% ipython --no-banner

In [1]: import numpy as np

In [2]: np.set_printoptions(precision=3, suppress=True, linewidth=200)

In [3]: Q, _ = np.linalg.qr(np.array([[1.2, 0.0, -0.1, -1.4, -0.6, 0.7, -0.4],
   ...:     [-0.5, 0.6, -0.7, -0.1, 0.7, 2.2, 1.9],
   ...:     [2.5, 0.5, -0.5, -2.6, -0.4, -1.8, 0.0],
   ...:     [0.1, -1.1, -1.0, -2.2, 1.5, 1.7, 0.4],
   ...:     [0.1, 0.3, -0.2, -0.6, -0.2, -0.9, 0.8],
   ...:     [-0.2, 0.9, -1.9, -2.0, 0.1, -1.6, -0.1],
   ...:     [0.5, 0.4, -0.7, 1.2, 0.0, 0.0, 1.4]]))

In [4]: K = Q[:, :7]

In [5]: K
Out[5]: 
array([[-0.418,  0.078,  0.004, -0.127, -0.418,  0.791,  0.057],
       [ 0.174, -0.392,  0.187, -0.056,  0.725,  0.501,  0.036],
       [-0.87 , -0.138,  0.018, -0.145,  0.325, -0.29 , -0.113],
       [-0.035,  0.666,  0.714, -0.018,  0.18 , -0.004,  0.116],
       [-0.035, -0.173,  0.014, -0.22 , -0.059, -0.136,  0.948],
       [ 0.07 , -0.552,  0.644, -0.242, -0.391, -0.143, -0.209],
       [-0.174, -0.207,  0.201,  0.923, -0.076,  0.024,  0.165]])

In [6]: vec = np.array([2, 1, 1, 1, 1, 1, 1])

In [7]: a = np.maximum(K @ vec, 0)

In [8]: np.flatnonzero(a > 1e-9)
Out[8]: array([1, 3, 4, 6])

In [9]: a
Out[9]: array([0.   , 1.349, 0.   , 1.584, 0.304, 0.   , 0.682])

In [10]: K.T @ a
Out[10]: array([0.05 , 0.331, 1.524, 0.459, 1.193, 0.645, 0.634])

In [11]: np.tanh(K @ vec)
Out[11]: array([-0.423,  0.874, -0.969,  0.919,  0.295, -0.637,  0.593])

In [12]: np.maximum(K @ vec, 0) - np.maximum(-K @ vec, 0)
Out[12]: array([-0.451,  1.349, -2.084,  1.584,  0.304, -0.753,  0.682])

In [13]: K * (a > 1e-9)[:, None]
Out[13]: 
array([[-0.   ,  0.   ,  0.   , -0.   , -0.   ,  0.   ,  0.   ],
       [ 0.174, -0.392,  0.187, -0.056,  0.725,  0.501,  0.036],
       [-0.   , -0.   ,  0.   , -0.   ,  0.   , -0.   , -0.   ],
       [-0.035,  0.666,  0.714, -0.018,  0.18 , -0.004,  0.116],
       [-0.035, -0.173,  0.014, -0.22 , -0.059, -0.136,  0.948],
       [ 0.   , -0.   ,  0.   , -0.   , -0.   , -0.   , -0.   ],
       [-0.174, -0.207,  0.201,  0.923, -0.076,  0.024,  0.165]])

In [14]: vec = np.array([1, -1, -1, 1, -2, -2, 3])

In [15]: np.linalg.inv(K)
Out[15]: 
array([[-0.418,  0.174, -0.87 , -0.035, -0.035,  0.07 , -0.174],
       [ 0.078, -0.392, -0.138,  0.666, -0.173, -0.552, -0.207],
       [ 0.004,  0.187,  0.018,  0.714,  0.014,  0.644,  0.201],
       [-0.127, -0.056, -0.145, -0.018, -0.22 , -0.242,  0.923],
       [-0.418,  0.725,  0.325,  0.18 , -0.059, -0.391, -0.076],
       [ 0.791,  0.501, -0.29 , -0.004, -0.136, -0.143,  0.024],
       [ 0.057,  0.036, -0.113,  0.116,  0.948, -0.209,  0.165]])

In [16]: [p for p in range(1, 25) if np.allclose(np.linalg.matrix_power(K, p), np.eye(7))]
Out[16]: []

In [17]: np.round(np.linalg.det(K), 3)
Out[17]: np.float64(1.0)

In [18]: K.T @ (K @ vec)
Out[18]: array([ 1., -1., -1.,  1., -2., -2.,  3.])

In [19]: np.round(K.T @ K, 3) + 0
Out[19]: 
array([[1., 0., 0., 0., 0., 0., 0.],
       [0., 1., 0., 0., 0., 0., 0.],
       [0., 0., 1., 0., 0., 0., 0.],
       [0., 0., 0., 1., 0., 0., 0.],
       [0., 0., 0., 0., 1., 0., 0.],
       [0., 0., 0., 0., 0., 1., 0.],
       [0., 0., 0., 0., 0., 0., 1.]])

In [20]: np.linalg.pinv(K)
Out[20]: 
array([[-0.418,  0.174, -0.87 , -0.035, -0.035,  0.07 , -0.174],
       [ 0.078, -0.392, -0.138,  0.666, -0.173, -0.552, -0.207],
       [ 0.004,  0.187,  0.018,  0.714,  0.014,  0.644,  0.201],
       [-0.127, -0.056, -0.145, -0.018, -0.22 , -0.242,  0.923],
       [-0.418,  0.725,  0.325,  0.18 , -0.059, -0.391, -0.076],
       [ 0.791,  0.501, -0.29 , -0.004, -0.136, -0.143,  0.024],
       [ 0.057,  0.036, -0.113,  0.116,  0.948, -0.209,  0.165]])

In [21]: np.round(K @ K.T, 3) + 0
Out[21]: 
array([[1., 0., 0., 0., 0., 0., 0.],
       [0., 1., 0., 0., 0., 0., 0.],
       [0., 0., 1., 0., 0., 0., 0.],
       [0., 0., 0., 1., 0., 0., 0.],
       [0., 0., 0., 0., 1., 0., 0.],
       [0., 0., 0., 0., 0., 1., 0.],
       [0., 0., 0., 0., 0., 0., 1.]])

In [22]: round(K[:, 3] @ K[:, 4], 3)
Out[22]: np.float64(-0.0)

In [23]: np.linalg.svd(K, compute_uv=False)
Out[23]: array([1., 1., 1., 1., 1., 1., 1.])

In [24]: other = np.array([[2, 3, 2, -3, 3],
    ...:     [2, -2, 0, 2, -2],
    ...:     [0, 0, 2, 2, 0],
    ...:     [-2, -2, 1, -1, -1],
    ...:     [-3, 2, 3, -1, 0]])

In [25]: Z = np.array([[-2, -1, 1, -1, -1, 1, 2],
    ...:     [0, 0, 2, -2, 0, 0, -2],
    ...:     [0, -1, -2, 1, 1, -1, 2],
    ...:     [2, -1, -2, -2, 1, 2, 0],
    ...:     [0, 2, 2, 1, -1, 2, 1],
    ...:     [1, 2, -1, 1, -2, 1, 2],
    ...:     [2, 1, 0, -2, -1, -2, 2]])

In [26]: M = np.block([[other, np.zeros((5, 7))], [np.zeros((7, 5)), Z]])

In [27]: M
Out[27]: 
array([[ 2.,  3.,  2., -3.,  3.,  0.,  0.,  0.,  0.,  0.,  0.,  0.],
       [ 2., -2.,  0.,  2., -2.,  0.,  0.,  0.,  0.,  0.,  0.,  0.],
       [ 0.,  0.,  2.,  2.,  0.,  0.,  0.,  0.,  0.,  0.,  0.,  0.],
       [-2., -2.,  1., -1., -1.,  0.,  0.,  0.,  0.,  0.,  0.,  0.],
       [-3.,  2.,  3., -1.,  0.,  0.,  0.,  0.,  0.,  0.,  0.,  0.],
       [ 0.,  0.,  0.,  0.,  0., -2., -1.,  1., -1., -1.,  1.,  2.],
       [ 0.,  0.,  0.,  0.,  0.,  0.,  0.,  2., -2.,  0.,  0., -2.],
       [ 0.,  0.,  0.,  0.,  0.,  0., -1., -2.,  1.,  1., -1.,  2.],
       [ 0.,  0.,  0.,  0.,  0.,  2., -1., -2., -2.,  1.,  2.,  0.],
       [ 0.,  0.,  0.,  0.,  0.,  0.,  2.,  2.,  1., -1.,  2.,  1.],
       [ 0.,  0.,  0.,  0.,  0.,  1.,  2., -1.,  1., -2.,  1.,  2.],
       [ 0.,  0.,  0.,  0.,  0.,  2.,  1.,  0., -2., -1., -2.,  2.]])

In [28]: # 2 groups of indices that never mix

In [29]: vec = np.array([1, 1, 3, 1, 1, 1, 2, 2, 1, 3, 3, 3])

In [30]: a = np.maximum(M @ vec, 0)

In [31]: a
Out[31]: array([11.,  0.,  8.,  0.,  7.,  3.,  0.,  1.,  3., 15.,  7.,  0.])

In [32]: np.tanh(M @ vec)
Out[32]: array([ 1.   ,  0.   ,  1.   , -0.995,  1.   ,  0.995, -0.999,  0.762,  0.995,  1.   ,  1.   , -0.762])

In [33]: M * (a > 1e-9)[:, None]
Out[33]: 
array([[ 2.,  3.,  2., -3.,  3.,  0.,  0.,  0.,  0.,  0.,  0.,  0.],
       [ 0., -0.,  0.,  0., -0.,  0.,  0.,  0.,  0.,  0.,  0.,  0.],
       [ 0.,  0.,  2.,  2.,  0.,  0.,  0.,  0.,  0.,  0.,  0.,  0.],
       [-0., -0.,  0., -0., -0.,  0.,  0.,  0.,  0.,  0.,  0.,  0.],
       [-3.,  2.,  3., -1.,  0.,  0.,  0.,  0.,  0.,  0.,  0.,  0.],
       [ 0.,  0.,  0.,  0.,  0., -2., -1.,  1., -1., -1.,  1.,  2.],
       [ 0.,  0.,  0.,  0.,  0.,  0.,  0.,  0., -0.,  0.,  0., -0.],
       [ 0.,  0.,  0.,  0.,  0.,  0., -1., -2.,  1.,  1., -1.,  2.],
       [ 0.,  0.,  0.,  0.,  0.,  2., -1., -2., -2.,  1.,  2.,  0.],
       [ 0.,  0.,  0.,  0.,  0.,  0.,  2.,  2.,  1., -1.,  2.,  1.],
       [ 0.,  0.,  0.,  0.,  0.,  1.,  2., -1.,  1., -2.,  1.,  2.],
       [ 0.,  0.,  0.,  0.,  0.,  0.,  0.,  0., -0., -0., -0.,  0.]])

In [34]: np.maximum(M @ vec, 0) - np.maximum(-M @ vec, 0)
Out[34]: array([11.,  0.,  8., -3.,  7.,  3., -4.,  1.,  3., 15.,  7., -1.])

In [35]: u, v = M[6], M[11]

In [36]: u @ u
Out[36]: np.float64(12.0)

In [37]: p = (u @ v) / (u @ u) * u

In [38]: (v - p) @ u
Out[38]: np.float64(0.0)

In [39]: np.linalg.matrix_rank(np.outer(u, v))
Out[39]: np.int64(1)

In [40]: u = np.array([1, 0, 1, 2, 1, 2, 3, 1, 3, 1, 0, 0])

In [41]: other = M + np.outer(u, np.eye(12)[10])

In [42]: other
Out[42]: 
array([[ 2.,  3.,  2., -3.,  3.,  0.,  0.,  0.,  0.,  0.,  1.,  0.],
       [ 2., -2.,  0.,  2., -2.,  0.,  0.,  0.,  0.,  0.,  0.,  0.],
       [ 0.,  0.,  2.,  2.,  0.,  0.,  0.,  0.,  0.,  0.,  1.,  0.],
       [-2., -2.,  1., -1., -1.,  0.,  0.,  0.,  0.,  0.,  2.,  0.],
       [-3.,  2.,  3., -1.,  0.,  0.,  0.,  0.,  0.,  0.,  1.,  0.],
       [ 0.,  0.,  0.,  0.,  0., -2., -1.,  1., -1., -1.,  3.,  2.],
       [ 0.,  0.,  0.,  0.,  0.,  0.,  0.,  2., -2.,  0.,  3., -2.],
       [ 0.,  0.,  0.,  0.,  0.,  0., -1., -2.,  1.,  1.,  0.,  2.],
       [ 0.,  0.,  0.,  0.,  0.,  2., -1., -2., -2.,  1.,  5.,  0.],
       [ 0.,  0.,  0.,  0.,  0.,  0.,  2.,  2.,  1., -1.,  3.,  1.],
       [ 0.,  0.,  0.,  0.,  0.,  1.,  2., -1.,  1., -2.,  1.,  2.],
       [ 0.,  0.,  0.,  0.,  0.,  2.,  1.,  0., -2., -1., -2.,  2.]])

In [43]: round(float(np.linalg.det(other) / np.linalg.det(M)), 3), round(1 + np.linalg.solve(M, u)[10], 3)
Out[43]: (1.452, np.float64(1.452))

In [44]: np.linalg.matrix_rank(np.linalg.inv(other) - np.linalg.inv(M), tol=1e-8)
Out[44]: np.int64(1)
